% python3 -q
>>> import numpy as np
>>> import numpy.linalg as la
>>> np.set_printoptions(precision=4, suppress=True, linewidth=100)
>>> M = np.load("mat.npy")
>>> print(M)
[[-18.7725  -3.4943  -5.8564  -1.0428]
 [-10.8017   8.5905  -4.3847 -13.795 ]
 [  2.9612  12.7981  -0.2488 -15.079 ]
 [ -5.9964 -12.7626  -0.7556  14.163 ]
 [ 18.3061   5.6232   5.4987  -1.741 ]
 [ 17.2139  -2.4048   5.9072   7.9376]
 [  7.385  -10.3753   3.4289  15.0352]
 [-18.7826  -2.367   -5.9676  -2.4488]
 [ -1.037  -12.6426   0.8685  15.4381]
 [  1.4151  12.6836  -0.7477 -15.3806]
 [-18.7293  -1.7881  -6.0055  -3.1541]
 [ -4.5424  11.4425  -2.5936 -15.547 ]
 [-18.7631  -2.1019  -5.9866  -2.7732]
 [-15.7361  -9.2323  -4.3056   6.9713]
 [ -9.8528 -12.147   -2.0863  12.289 ]
 [ 15.5436  -4.6673   5.5729  10.274 ]]
>>> rk = la.matrix_rank(M)
>>> print(rk)
2
>>> null = la.svd(M)[2][rk:].T
>>> print(null @ null.T)
[[ 0.1167 -0.1343 -0.2784 -0.0865]
 [-0.1343  0.5887 -0.0049  0.4734]
 [-0.2784 -0.0049  0.9086 -0.0739]
 [-0.0865  0.4734 -0.0739  0.386 ]]
>>> print(null.shape)
(4, 2)
>>> left, sig, vt = la.svd(M, full_matrices=False)
>>> print(left.shape, sig.shape, vt.shape)
(16, 4) (4,) (4, 4)
>>> print(np.allclose(left * sig @ vt, M))
True
>>> print(sig.round(4) + 0)
[57.7458 55.3663  0.      0.    ]
>>> print(np.round(left.T @ M @ vt.T, 4) + 0)
[[57.7458  0.      0.      0.    ]
 [ 0.     55.3663  0.      0.    ]
 [ 0.      0.      0.      0.    ]
 [ 0.      0.      0.      0.    ]]
>>> print((sig > 1e-8).sum())
2
>>> C2 = np.cov(M, rowvar=False)
>>> print(np.median(M, axis=0))
[-5.2694 -2.3859 -1.421  -1.3919]
>>> print(np.round(la.eigvalsh(C2)[::-1], 4) + 0)
[218.8398 188.74     0.       0.    ]
>>> print(round(la.norm(M, 2) / la.norm(M), 4))
0.7218
>>> C = M[[8, 14]].astype(float)
>>> for _ in range(5):
...     z = la.norm(M[:, None] - C, axis=-1).argmin(axis=1)
...     C = np.array([M[z == j].mean(axis=0) for j in range(2)])
... 
>>> print(z)
[1 1 1 0 0 0 0 1 0 1 1 1 1 1 0 0]
>>> print(np.bincount(z))
[7 9]
>>> print(np.abs(C[1] - C[0]).argmax())
3
>>> F = np.array([[0.56, -1.09, 1.65, -0.68, -1.12],
...     [0.19, 0.04, 0.66, -0.34, -0.38],
...     [-0.56, -0.26, -1.98, 1.04, 1.12]])
>>> left, sig, vt = la.svd(F)
>>> print(np.argmax(sig[:-1] / (sig[1:] + 1e-6)) + 1)
2
>>> M2 = left[:, :2] @ np.diag(sig[:2]) @ vt[:2]
>>> print(np.round(np.abs(F - M2).max(), 4))
0.0
>>> print(round(la.norm(F - M2) / la.norm(F), 4))
0.0
>>> print(M2)
[[ 0.56 -1.09  1.65 -0.68 -1.12]
 [ 0.19  0.04  0.66 -0.34 -0.38]
 [-0.56 -0.26 -1.98  1.04  1.12]]
>>> print(la.matrix_rank(F, rtol=0.05))
2
>>> print(np.round(la.norm(F - M2, 2), 4), np.round(sig[2], 4))
0.0 0.0
>>> rk = la.matrix_rank(M2)
>>> print(rk)
2
>>> null = la.svd(M2)[2][rk:].T
>>> print([int(la.matrix_rank(M2[:i])) for i in range(1, len(M2) + 1)])
[1, 2, 2]
>>> print(np.allclose(M2 @ null, 0))
True
>>> print(F[2] @ F[1])
-2.2028
>>> print(np.allclose(F[:-1].T @ la.lstsq(F[:-1].T, F[-1])[0], F[-1]))
True
>>> print(np.unique(F.round(6), axis=0).shape)
(3, 5)
>>> print(F @ la.pinv(F) @ F)
[[ 0.56 -1.09  1.65 -0.68 -1.12]
 [ 0.19  0.04  0.66 -0.34 -0.38]
 [-0.56 -0.26 -1.98  1.04  1.12]]
>>> print(la.lstsq(F[:-1].T, F[-1])[2])
2
>>> data = np.load("data.npy")
>>> print(data)
[[-2.1941  6.8896 -8.283  -9.0341  7.6559]
 [ 0.0436  7.4453 -6.8374 -7.4387  8.4512]
 [-8.3626 -3.1678 -3.2775 -0.2162 -1.4614]
 [-2.2571  6.6764 -6.2008 -6.9672  7.6074]
 [-7.1948 -0.7408 -4.8346  0.3173 -1.2121]
 [-1.4494  6.4397 -6.7381 -7.1308  8.4601]
 [-3.2022  6.1005 -7.6212 -7.3087  8.2541]
 [-8.4581 -2.1045 -3.3996  0.1172  0.1137]
 [-6.5865 -1.182  -1.1608  0.6041 -0.5131]
 [-1.1253  6.6827 -7.7108 -7.5438  7.235 ]
 [-9.5387 -0.9376 -1.8458  2.5944  0.2871]
 [-8.038  -0.1389 -4.7452  0.2318 -0.5758]
 [-0.8203  5.3256 -6.273  -9.1568  7.699 ]
 [-1.2138  5.7765 -6.8848 -9.3884 11.0805]
 [-7.9878 -0.6114 -4.4296  0.0702  0.3248]]
>>> C2 = np.cov(data, rowvar=False)
>>> print(la.eigvalsh(C2)[::-1])
[71.4179  1.3442  1.0729  0.9456  0.1603]
>>> print(np.argsort(-data.std(axis=0).round(6), kind="stable"))
[4 3 1 0 2]
>>> print(np.corrcoef(data.T))
[[ 1.      0.9521 -0.8248 -0.9602  0.9394]
 [ 0.9521  1.     -0.8813 -0.9411  0.9568]
 [-0.8248 -0.8813  1.      0.8891 -0.8346]
 [-0.9602 -0.9411  0.8891  1.     -0.9614]
 [ 0.9394  0.9568 -0.8346 -0.9614  1.    ]]
>>> print(data.std(axis=0))
[3.3658 3.9164 2.1105 4.351  4.4601]
>>> rng = np.random.default_rng(941289)
>>> feats = rng.normal(size=(14, 3)) + 5 * np.array([5, 2, -3])
>>> print(feats)
[[ 23.8865   9.1656 -15.4328]
 [ 24.3904  10.805  -16.2262]
 [ 25.1403  10.9488 -13.906 ]
 [ 26.9813   9.7647 -12.5362]
 [ 26.59     8.3037 -14.6996]
 [ 24.1869   9.1409 -14.2312]
 [ 26.2898  10.8444 -13.2039]
 [ 25.6533  11.1471 -15.4463]
 [ 25.4581  11.8603 -13.7097]
 [ 24.9353   9.7894 -14.3264]
 [ 24.9058   9.9171 -16.7657]
 [ 24.2754  10.2109 -15.6744]
 [ 24.2086  10.6026 -14.8469]
 [ 24.8788   8.9383 -14.4926]]
>>> Xc = data - data.mean(axis=0)
>>> V = la.svd(Xc)[2][:2]
>>> M2 = Xc - Xc @ V.T @ V
>>> print(np.round(np.cov(Xc @ V.T, rowvar=False), 4) + 0)
[[71.4179  0.    ]
 [ 0.      1.3442]]
>>> print(la.norm(M2, axis=1).round(6).argmax())
13
>>> print(np.diag(V.T @ V))
[0.1832 0.2276 0.7284 0.3158 0.5449]
>>> print(np.round(la.norm(M2) / la.norm(Xc), 4))
0.1705
>>> print(M2.std(axis=0))
[0.745  0.7751 0.2979 0.6825 0.5685]
>>> C = feats[[4, 1]].astype(float)
>>> for _ in range(4):
...     z = la.norm(feats[:, None] - C, axis=-1).argmin(axis=1)
...     C = np.array([feats[z == j].mean(axis=0) for j in range(2)])
... 
>>> print(z)
[1 1 1 0 0 0 0 1 1 0 1 1 1 0]
>>> print(np.abs(C[1] - C[0]).argmax())
2
>>> print(np.bincount(z))
[6 8]
>>> print(C[1] - C[0])
[-0.9039  1.1186 -1.336 ]
>>> W0 = np.loadtxt("arr.csv", delimiter=",")
>>> print(W0)
[[21.9754 -7.1686 15.7519]
 [18.7082 -5.8823 12.2632]
 [18.6858 -5.8737 12.2399]
 [14.7289 -4.4214  8.3003]
 [11.7493 -3.4164  5.6016]
 [11.5005 -3.3363  5.3891]
 [ 8.912  -2.5411  3.3222]
 [ 8.2908 -2.361   2.8709]
 [ 6.7797 -1.9402  1.8614]
 [ 5.3424 -1.5616  1.0399]
 [ 3.7584 -1.1618  0.3358]
 [ 3.0891 -0.9937  0.1179]
 [ 0.226  -0.107  -0.0516]
 [-0.8581  0.551   0.2698]
 [-1.5384  1.26    0.4825]
 [-2.5816  3.0631  0.3368]
 [-2.9494  3.8824  0.0495]
 [-2.9849  3.9648  0.015 ]
 [-3.033   4.0772 -0.0335]
 [-3.2611  4.6202 -0.2902]
 [-3.3065  4.73   -0.3463]
 [-6.6772 12.9656 -6.9097]
 [-7.7845 15.5137 -9.4894]]
>>> z = W0[:, 0] > np.median(W0[:, 0])
>>> r0 = W0[z].mean(axis=0) - W0[~z].mean(axis=0)
>>> print(r0)
[14.4957 -8.0665  7.5913]
>>> print(round((((W0 - W0.mean(axis=0)) @ r0 > 0) == z).mean(), 4))
0.9565
>>> print(np.argsort(-np.abs(r0).round(6), kind="stable"))
[0 1 2]
>>> C2 = np.cov(W0, rowvar=False)
>>> print(np.median(W0, axis=0))
[ 3.0891 -0.9937  0.3368]
>>> print(W0.std(axis=0))
[8.4824 5.4624 5.5845]
>>> C2 = W0.T @ W0
>>> print(la.eigvalsh(C2)[::-1])
[3282.9337  270.8397   59.8902]
>>> print(la.matrix_rank(C2))
3
>>> print(np.diag(C2))
[2079.0345  694.6161  840.0131]
>>> x0 = np.array([2, 1, -1])
>>> y = W0 @ x0
>>> print(la.solve(W0.T @ W0, W0.T @ y))
[ 2.  1. -1.]
>>> print(la.lstsq(W0, y)[0])
[ 2.  1. -1.]
>>> y = y + 0.1 * rng.normal(size=23)
>>> print(y)
[20.8798 19.3038 19.2496 16.7823 14.5819 14.3043 11.855  11.4002  9.6728  8.0535  6.0915  5.0807
  0.5148 -1.4803 -2.2769 -2.37   -2.1013 -1.9147 -1.87   -1.6481 -1.5116  6.4284  9.506 ]
>>> b, *_ = la.lstsq(W0, y)
>>> print(round(la.norm(y - W0 @ b), 4))
0.3436
>>> print([round(float(la.norm(la.solve(W0.T @ W0 + lam * np.eye(3), W0.T @ y))), 2) for lam in (0, 1, 10, 100)])
[2.45, 2.43, 2.26, 1.53]
>>> print(b)
[ 1.9996  1.001  -1.0004]
>>> print(b.round())
[ 2.  1. -1.]
>>> M2 = np.array([[2, 2], [1, 1]])
>>> C = np.array([[-3, -3, -2], [-1, 1, -1], [-3, -1, -2]])
>>> X = np.kron(M2, C)
>>> print(X)
[[-6 -6 -4 -6 -6 -4]
 [-2  2 -2 -2  2 -2]
 [-6 -2 -4 -6 -2 -4]
 [-3 -3 -2 -3 -3 -2]
 [-1  1 -1 -1  1 -1]
 [-3 -1 -2 -3 -1 -2]]
>>> z = M[:, 2] > np.median(M[:, 2])
>>> r0 = M[z].mean(axis=0) - M[~z].mean(axis=0)
>>> print(((M - M.mean(axis=0)) @ r0 > 0).astype(int))
[0 0 1 1 1 1 1 0 1 1 0 0 0 0 0 1]
>>> K = np.loadtxt("block17.csv", delimiter=",")
>>> print(K)
[[ 0.     -0.2    -0.1     1.7   ]
 [-0.5     1.1     0.4     1.3   ]
 [ 0.4504  0.6588  0.4583 -1.1987]
 [ 0.5     0.7     0.5    -1.2   ]]
>>> hat = np.triu(np.array([[0, 1, 1, 4], [2, 1, 3, 0], [1, 2, 0, 2], [3, 2, 3, 5]]), 1) + np.eye(4)
>>> M2 = hat @ K @ la.inv(hat)
>>> print(np.round(la.det(M2), 4))
0.0096
>>> r0 = np.array([0, 4, 3])
>>> print(np.convolve(K[1], r0))
[ 0.  -2.   2.9  4.9  6.4  3.9]
>>> print(np.correlate(K[1], K[3], "full"))
[ 0.6  -1.57 -0.28 -0.84  1.48  1.11  0.65]
>>> print(np.cross(K[1, :3], K[3, :3]))
[ 0.27  0.45 -0.9 ]
>>> x0 = np.array([0, 4, 3, 3])
>>> y = K @ x0
>>> b, lr = np.zeros(4), 1 / la.norm(K, 2) ** 2
>>> for i in range(200):
...     b -= lr * K.T @ (K @ b - y)
...     if i % 50 == 0: print(i, round(la.norm(K @ b - y), 4))
... 
0 5.8252
50 0.0889
100 0.0161
150 0.0044
>>> print(b)
[0.2222 4.3756 2.2463 2.9997]
>>> D = la.norm(data[:, None] - data[None], axis=-1)
>>> print((D + 1e9 * np.eye(15)).round(6).argmin(axis=1))
[ 9  5  7  5 11  3  3 14  7  5  7 14  5 12 11]
>>> print(D[2].round(6).argsort(kind="stable")[:4])
[ 2  7  4 14]
>>> print(D.mean(axis=1).argmax())
10
>>> E = np.loadtxt("m.csv", delimiter=",")
>>> print(E)
[[ 3.  3.  1.]
 [-1.  0. -1.]
 [-5.  3.  1.]
 [ 1. -1. -4.]
 [ 3. -1.  0.]
 [-1.  3. -3.]]
>>> M2 = np.c_[E[:, :1] @ np.array([[-8]]), np.array([-3, -1, 1, 3, 0, 1])]
>>> print(M2)
[[-24.  -3.]
 [  8.  -1.]
 [ 40.   1.]
 [ -8.   3.]
 [-24.   0.]
 [  8.   1.]]
>>> print(la.matrix_rank(np.c_[E, M2]))
4
